>>> import numpy as np
>>> import numpy.linalg as la
>>> np.set_printoptions(precision=2, suppress=True, linewidth=200, floatmode="fixed")
>>> def rd(a):
...     return np.round(a, 2) + 0
... 
>>> arr = np.loadtxt("x.csv", delimiter=",")
>>> arr
array([[ 9.00,  4.00, -9.00,  7.00, -5.00,  9.00, -1.00,  6.00, -2.00,  5.00,  8.00, -3.00,  1.00, -2.00],
       [ 0.00, -1.00,  8.00,  6.00, -8.00, -5.00,  3.00,  2.00,  9.00,  9.00,  0.00,  9.00,  4.00, -5.00],
       [ 0.00,  0.00,  1.00,  7.00,  1.00, -1.00, -5.00,  1.00, -6.00,  1.00, -8.00,  5.00,  6.00, -1.00],
       [ 0.00,  0.00,  0.00,  3.00,  1.00,  3.00,  4.00, -1.00,  1.00,  8.00,  0.00,  8.00, -1.00,  5.00],
       [ 0.00,  0.00,  0.00,  0.00, -4.00,  1.00, -7.00,  6.00, -7.00,  4.00,  0.00,  4.00,  5.00,  1.00],
       [ 0.00,  0.00,  0.00,  0.00,  0.00, -4.00, -4.00, -8.00, -7.00, -9.00, -6.00,  5.00,  5.00,  9.00],
       [ 0.00,  0.00,  0.00,  0.00,  0.00,  0.00,  3.00,  7.00, -9.00,  3.00, -2.00, -6.00, -2.00, -5.00],
       [ 0.00,  0.00,  0.00,  0.00,  0.00,  0.00,  0.00,  4.00, -4.00,  7.00, -9.00,  3.00,  0.00,  7.00],
       [ 0.00,  0.00,  0.00,  0.00,  0.00,  0.00,  0.00,  0.00, -6.00,  9.00, -6.00,  8.00,  8.00, -6.00],
       [ 0.00,  0.00,  0.00,  0.00,  0.00,  0.00,  0.00,  0.00,  0.00,  1.00, -9.00, -8.00,  1.00, -4.00],
       [ 0.00,  0.00,  0.00,  0.00,  0.00,  0.00,  0.00,  0.00,  0.00,  0.00, -8.00, -6.00,  1.00,  4.00],
       [ 0.00,  0.00,  0.00,  0.00,  0.00,  0.00,  0.00,  0.00,  0.00,  0.00,  0.00, -9.00, -8.00,  2.00],
       [ 0.00,  0.00,  0.00,  0.00,  0.00,  0.00,  0.00,  0.00,  0.00,  0.00,  0.00,  0.00,  3.00, -1.00],
       [ 0.00,  0.00,  0.00,  0.00,  0.00,  0.00,  0.00,  0.00,  0.00,  0.00,  0.00,  0.00,  0.00, -9.00]])
>>> left, sigma, VT = la.svd(arr, full_matrices=False)
>>> np.allclose(left * sigma @ VT, arr)
True
>>> rd(sigma / sigma[0])
array([1.00, 0.92, 0.79, 0.67, 0.56, 0.42, 0.36, 0.26, 0.21, 0.15, 0.10, 0.05, 0.00, 0.00])
>>> left, sigma, VT = la.svd(arr)
>>> np.argmax(sigma[:-1] / (sigma[1:] + 1e-6)) + 1
np.int64(12)
>>> other = left[:, :12] @ np.diag(sigma[:12]) @ VT[:12]
>>> la.matrix_rank(other)
np.int64(12)
>>> X = np.load("block15.npy")
>>> rd(X)
array([[ 0.01,  0.02, -0.01,  0.04,  0.03, -0.02, -0.05, -0.04,  0.04,  0.01,  0.04, -0.02, -0.02],
       [ 0.02,  0.02, -0.01,  0.06,  0.05, -0.02, -0.07, -0.06,  0.06,  0.02,  0.06, -0.03, -0.03],
       [-0.01, -0.01,  0.00, -0.03, -0.02,  0.01,  0.03,  0.03, -0.03, -0.01, -0.03,  0.01,  0.01],
       [ 0.04,  0.06, -0.03,  0.14,  0.11, -0.06, -0.16, -0.14,  0.14,  0.04,  0.14, -0.08, -0.08],
       [ 0.03,  0.05, -0.02,  0.11,  0.08, -0.05, -0.12, -0.11,  0.11,  0.03,  0.11, -0.06, -0.06],
       [-0.02, -0.02,  0.01, -0.06, -0.05,  0.02,  0.07,  0.06, -0.06, -0.02, -0.06,  0.03,  0.03],
       [-0.05, -0.07,  0.03, -0.16, -0.12,  0.07,  0.18,  0.16, -0.16, -0.05, -0.16,  0.09,  0.09],
       [-0.04, -0.06,  0.03, -0.14, -0.11,  0.06,  0.16,  0.14, -0.14, -0.04, -0.14,  0.08,  0.08],
       [ 0.04,  0.06, -0.03,  0.14,  0.11, -0.06, -0.16, -0.14,  0.14,  0.04,  0.14, -0.08, -0.08],
       [ 0.01,  0.02, -0.01,  0.04,  0.03, -0.02, -0.05, -0.04,  0.04,  0.01,  0.04, -0.02, -0.02],
       [ 0.04,  0.06, -0.03,  0.14,  0.11, -0.06, -0.16, -0.14,  0.14,  0.04,  0.14, -0.08, -0.08],
       [-0.02, -0.03,  0.01, -0.08, -0.06,  0.03,  0.09,  0.08, -0.08, -0.02, -0.08,  0.04,  0.04],
       [-0.02, -0.03,  0.01, -0.08, -0.06,  0.03,  0.09,  0.08, -0.08, -0.02, -0.08,  0.04,  0.04]])
>>> w, evecs = la.eigh(X)
>>> x = np.array([0, 3, 3, 2, 0, 0, 0, 3, 3, 1, 0, 2, 1])
>>> rd(x @ X @ x)
np.float64(0.29)
>>> rd(np.abs(X).sum(axis=1).max()), rd(np.abs(w).max())
(np.float64(1.37), np.float64(1.0))
>>> rd(x @ X @ x / (x @ x)), rd(w[0]), rd(w[-1])
(np.float64(0.01), np.float64(0.0), np.float64(1.0))
>>> (np.sign(evecs[:, -1].round(6)) == np.sign(evecs[0, -1].round(6))).astype(int)
array([1, 1, 0, 1, 1, 0, 0, 0, 1, 1, 1, 0, 0])
>>> F = np.load("case16.npy")
>>> F
array([[ 1,  0,  0,  0],
       [-9,  1,  0,  0],
       [-9, -4,  1,  0],
       [ 3,  6, -5,  1]])
>>> other = X / np.sqrt((X ** 2).mean(axis=1, keepdims=True))
>>> la.matrix_rank(X - X.mean(axis=1, keepdims=True))
np.int64(1)
>>> rd(la.norm(other, axis=1))
array([3.61, 3.61, 3.61, 3.61, 3.61, 3.61, 3.61, 3.61, 3.61, 3.61, 3.61, 3.61, 3.61])
>>> la.matrix_rank(other) == la.matrix_rank(X)
np.True_
>>> [int(la.matrix_rank(la.matrix_power(F, p))) for p in range(1, 5)]
[4, 4, 4, 4]
>>> la.matrix_power(F - np.diag(np.diag(F)), 4)
array([[0, 0, 0, 0],
       [0, 0, 0, 0],
       [0, 0, 0, 0],
       [0, 0, 0, 0]])
>>> np.prod(np.diag(F)), rd(la.det(F))
(np.int64(1), np.float64(1.0))
>>> x = np.array([-4, -4, 3, 1])
>>> (F * x).sum(axis=1)
array([ -4,  32,  55, -50])
>>> F @ np.ones(4)
array([  1.00,  -8.00, -12.00,   5.00])
>>> (F @ x).argmax()
np.int64(2)
>>> F @ np.eye(4)[3]
array([0.00, 0.00, 0.00, 1.00])
>>> F @ x
array([ -4,  32,  55, -50])
>>> rd(np.sort(np.abs(la.eigvals(F))))
array([1.00, 1.00, 1.00, 1.00])
>>> F @ F
array([[  1,   0,   0,   0],
       [-18,   1,   0,   0],
       [ 18,  -8,   1,   0],
       [ -3,  32, -10,   1]])
>>> (F + F.T) / 2
array([[ 1.00, -4.50, -4.50,  1.50],
       [-4.50,  1.00, -2.00,  3.00],
       [-4.50, -2.00,  1.00, -2.50],
       [ 1.50,  3.00, -2.50,  1.00]])
>>> rd(la.det(F))
np.float64(1.0)
>>> (F - F.T) / 2
array([[ 0.00,  4.50,  4.50, -1.50],
       [-4.50,  0.00,  2.00, -3.00],
       [-4.50, -2.00,  0.00,  2.50],
       [ 1.50,  3.00, -2.50,  0.00]])
>>> mat = np.load("w.npy")
>>> rd(mat)
array([[-0.72,  2.07,  0.72,  0.65,  0.54,  0.27, -0.60, -0.12,  0.24,  0.48,  1.50],
       [ 0.87, -2.01, -0.05, -0.65, -0.54, -0.05,  1.21, -0.33,  0.28, -0.71, -1.14],
       [ 0.22,  0.52,  1.65,  0.11,  0.09,  0.56,  1.26, -1.04,  1.23, -0.43,  1.10],
       [ 0.80, -2.09, -0.44, -0.66, -0.55, -0.18,  0.87, -0.07, -0.03, -0.59, -1.38],
       [-0.80,  1.19, -1.02,  0.42,  0.35, -0.32, -1.72,  0.92, -1.00,  0.81,  0.16],
       [ 0.90, -1.86,  0.29, -0.62, -0.51,  0.06,  1.43, -0.54,  0.52, -0.78, -0.89],
       [-0.74,  2.08,  0.65,  0.65,  0.54,  0.25, -0.67, -0.07,  0.19,  0.51,  1.47],
       [ 0.04,  0.92,  1.64,  0.24,  0.20,  0.56,  1.00, -0.96,  1.16, -0.28,  1.32],
       [ 0.52, -0.24,  1.52, -0.13, -0.11,  0.50,  1.60, -1.08,  1.24, -0.65,  0.61],
       [-0.87,  1.52, -0.73,  0.52,  0.43, -0.22, -1.65,  0.78, -0.82,  0.82,  0.48],
       [-0.54,  1.90,  1.10,  0.58,  0.48,  0.40, -0.12, -0.42,  0.58,  0.27,  1.60],
       [ 0.26,  0.43,  1.65,  0.08,  0.07,  0.55,  1.31, -1.06,  1.24, -0.46,  1.05],
       [-0.37, -0.16, -1.62,  0.01,  0.00, -0.54, -1.45,  1.08, -1.26,  0.54, -0.89],
       [-0.01,  1.02,  1.62,  0.27,  0.23,  0.56,  0.92, -0.93,  1.13, -0.24,  1.37],
       [-0.88,  2.00,  0.02,  0.65,  0.54,  0.04, -1.23,  0.35, -0.30,  0.72,  1.12],
       [-0.89,  1.72, -0.49,  0.58,  0.48, -0.13, -1.54,  0.65, -0.66,  0.81,  0.71],
       [-0.70,  0.81, -1.27,  0.31,  0.26, -0.41, -1.72,  1.02, -1.14,  0.77, -0.18],
       [ 0.86, -2.05, -0.16, -0.66, -0.55, -0.09,  1.12, -0.26,  0.19, -0.68, -1.21],
       [ 0.75, -0.99,  1.16, -0.36, -0.30,  0.37,  1.73, -0.98,  1.08, -0.79,  0.03],
       [-0.24,  1.45,  1.48,  0.42,  0.35,  0.52,  0.51, -0.75,  0.95, -0.03,  1.54],
       [ 0.12,  0.74,  1.65,  0.18,  0.15,  0.56,  1.12, -1.00,  1.20, -0.35,  1.23],
       [-0.42,  1.75,  1.28,  0.52,  0.44,  0.46,  0.14, -0.56,  0.74,  0.15,  1.60],
       [ 0.50, -0.20,  1.53, -0.12, -0.10,  0.50,  1.59, -1.09,  1.25, -0.64,  0.64],
       [ 0.89, -1.93,  0.17, -0.63, -0.53,  0.02,  1.36, -0.46,  0.44, -0.76, -0.98],
       [-0.15,  1.29,  1.55,  0.36,  0.30,  0.54,  0.68, -0.83,  1.03, -0.11,  1.48],
       [ 0.88, -2.00,  0.00, -0.65, -0.54, -0.04,  1.24, -0.36,  0.31, -0.72, -1.11],
       [ 0.59, -0.46,  1.44, -0.20, -0.17,  0.47,  1.66, -1.07,  1.21, -0.70,  0.45],
       [ 0.32,  0.28,  1.63,  0.03,  0.03,  0.55,  1.39, -1.07,  1.26, -0.51,  0.97],
       [-0.73,  2.08,  0.68,  0.65,  0.54,  0.26, -0.64, -0.09,  0.21,  0.50,  1.48],
       [ 0.81, -1.24,  0.98, -0.44, -0.37,  0.30,  1.71, -0.90,  0.98, -0.82, -0.20]])
>>> Xc = mat - mat.mean(axis=0)
>>> left, sigma, VT = la.svd(Xc, full_matrices=False)
>>> np.searchsorted(np.cumsum(sigma ** 2) / (sigma ** 2).sum(), 0.9) + 1
np.int64(2)
>>> (np.sign(left[:, 0]) == np.sign(left[0, 0])).astype(int)
array([1, 0, 0, 0, 1, 0, 1, 0, 0, 1, 1, 0, 1, 1, 1, 1, 1, 0, 0, 1, 0, 1, 0, 0, 1, 0, 0, 0, 1, 0])
>>> la.matrix_rank(Xc)
np.int64(2)
>>> rd(sigma ** 2 / (sigma ** 2).sum())
array([0.60, 0.40, 0.00, 0.00, 0.00, 0.00, 0.00, 0.00, 0.00, 0.00, 0.00])
>>> rd(Xc.mean(axis=0))
array([0.00, 0.00, 0.00, 0.00, 0.00, 0.00, 0.00, 0.00, 0.00, 0.00, 0.00])
